$ python3 -q
>>> import numpy as np
>>> from numpy import linalg as LA
>>> np.set_printoptions(suppress=True, linewidth=120)
>>> def rd(a):
...     return np.round(a, 1) + 0
... 
>>> X = np.loadtxt("x.csv", delimiter=",")
>>> X
array([[-1.,  0.],
       [ 1.,  2.],
       [ 3.,  4.],
       [ 5.,  6.],
       [ 7.,  8.]])
>>> Q, V = LA.qr(X[:, :1])[0], LA.qr(X[:, 1:])[0]
>>> sv = LA.svd(Q.T @ V, compute_uv=False)
>>> rd(np.degrees(np.arccos(sv.clip(0, 1))))
array([8.])
>>> rd(LA.norm(Q @ Q.T - V @ V.T, 2))
np.float64(0.1)
>>> rd(sv)
array([1.])
>>> (sv > 0.9).sum()
np.int64(1)
>>> W0 = np.loadtxt("a.csv", delimiter=",")
>>> W0
array([[1. , 0.7],
       [0.7, 1. ]])
>>> proj = np.triu(np.array([[3, 3], [2, 2]]), 1) + np.eye(2)
>>> B = proj @ W0 @ LA.inv(proj)
>>> rd(B)
array([[ 3.1, -5.6],
       [ 0.7, -1.1]])
>>> LA.matrix_rank(B)
np.int64(2)
>>> rd(proj @ W0 - W0 @ proj)
array([[ 2.1,  0. ],
       [ 0. , -2.1]])
>>> x = np.array([0, 1])
>>> h1 = np.maximum(W0 @ x, 0)
>>> W0 * (h1 > 1e-9)[:, None]
array([[1. , 0.7],
       [0.7, 1. ]])
>>> np.flatnonzero(h1 > 1e-9)
array([0, 1])
>>> rd(np.tanh(W0 @ x))
array([0.6, 0.8])
>>> rd(np.maximum(W0 @ (3 * x), 0))
array([2.1, 3. ])
>>> Lm = LA.cholesky(W0)
>>> rd(Lm)
array([[1. , 0. ],
       [0.7, 0.7]])
>>> LA.eigvalsh(W0).min() > 0
np.True_
>>> rd(Lm @ Lm.T)
array([[1. , 0.7],
       [0.7, 1. ]])
>>> J = np.load("sample13.npy")
>>> J
array([[ -2,   4,   3],
       [  0,   6,   5],
       [-11,  -5,  -6],
       [ -7,  -1,  -2],
       [  6,  12,  11],
       [ -6,   0,  -1]])
>>> B = np.array([[0, 3], [-2, -3]])
>>> np.vstack([X, B.T]).shape
(7, 2)
>>> np.einsum("ij,ij->i", X, X)
array([  1.,   5.,  25.,  61., 113.])
>>> B.T @ X.T
array([[  0.,  -4.,  -8., -12., -16.],
       [ -3.,  -3.,  -3.,  -3.,  -3.]])
>>> LA.matrix_rank(np.vstack([X, B.T]))
np.int64(2)
>>> LA.matrix_rank(X @ B)
np.int64(2)
>>> r = LA.matrix_rank(J)
>>> r
np.int64(2)
>>> N = LA.svd(J)[2][r:].T
>>> N.shape
(3, 1)
>>> LA.matrix_rank(J.T @ J), LA.matrix_rank(J @ J.T)
(np.int64(2), np.int64(2))
>>> rd(N[:, 0] / N[np.abs(N[:, 0]).round(6).argmax(), 0])
array([-0.2, -0.8,  1. ])
>>> [int(LA.matrix_rank(J[:i])) for i in range(1, len(J) + 1)]
[1, 2, 2, 2, 2, 2]
>>> [int(LA.matrix_rank(J[:, :j + 1])) for j in range(3)]
[1, 2, 2]
>>> r0 = np.array([9, 2, 7])
>>> np.correlate(J[4], J[0], "full")
array([ 18,  60,  69,  20, -22])
>>> np.array([np.convolve(row, r0, "same") for row in J])
array([[  32,   21,   34],
       [  54,   57,   52],
       [ -67, -141,  -47],
       [ -23,  -69,  -11],
       [ 120,  165,  106],
       [ -12,  -51,   -2]])
>>> np.convolve(J[4], r0)
array([ 54, 120, 165, 106,  77])
>>> B = np.array([[3, 1, 0], [2, 1, 2], [3, 2, 3]])
>>> np.vstack([J, B.T]).shape
(9, 3)
>>> LA.matrix_rank(J @ B)
np.int64(2)
>>> U, sv, vt = LA.svd(J)
>>> V = vt[:(sv > 1e-8).sum()]
>>> rng = np.random.default_rng(47)
>>> x = J[5] + 5 * J[3] + rng.integers(2) * np.eye(3)[2]
>>> x
array([-41.,  -5., -11.])
>>> np.allclose(V.T @ V @ x, x)
True
>>> rd(V.T @ V)
array([[ 1. , -0.1,  0.1],
       [-0.1,  0.6,  0.5],
       [ 0.1,  0.5,  0.4]])
>>> rd(LA.norm(x - V.T @ V @ x))
np.float64(0.0)
>>> A = np.load("run0.npy")
>>> A
array([[  0.4,   1.1,   0.4, -28. ,   0.2],
       [ -0.4,  -0.8,   0.2,  -2. ,  -0.3],
       [  0.9,   0.2,   1.9, -28. ,  -0.8],
       [ -0.8,  -0.1,  -1. , -14. ,  -0.8],
       [ -0.2,   0.6,  -0.6,   8. ,   0.4]])
>>> [round(float(x), 1) for x in LA.svd(A, compute_uv=False)[:3]]
[42.8, 2.2, 1.7]
>>> LA.cond(A) > 100
np.True_
>>> rd(LA.norm(A, 2) / LA.norm(A))
np.float64(1.0)
>>> np.argsort(-LA.norm(A, axis=0).round(6), kind="stable")[:3]
array([3, 2, 1])
>>> round(np.log10(LA.cond(A)))
2
>>> LA.matrix_rank(A, rtol=0.1)
np.int64(1)
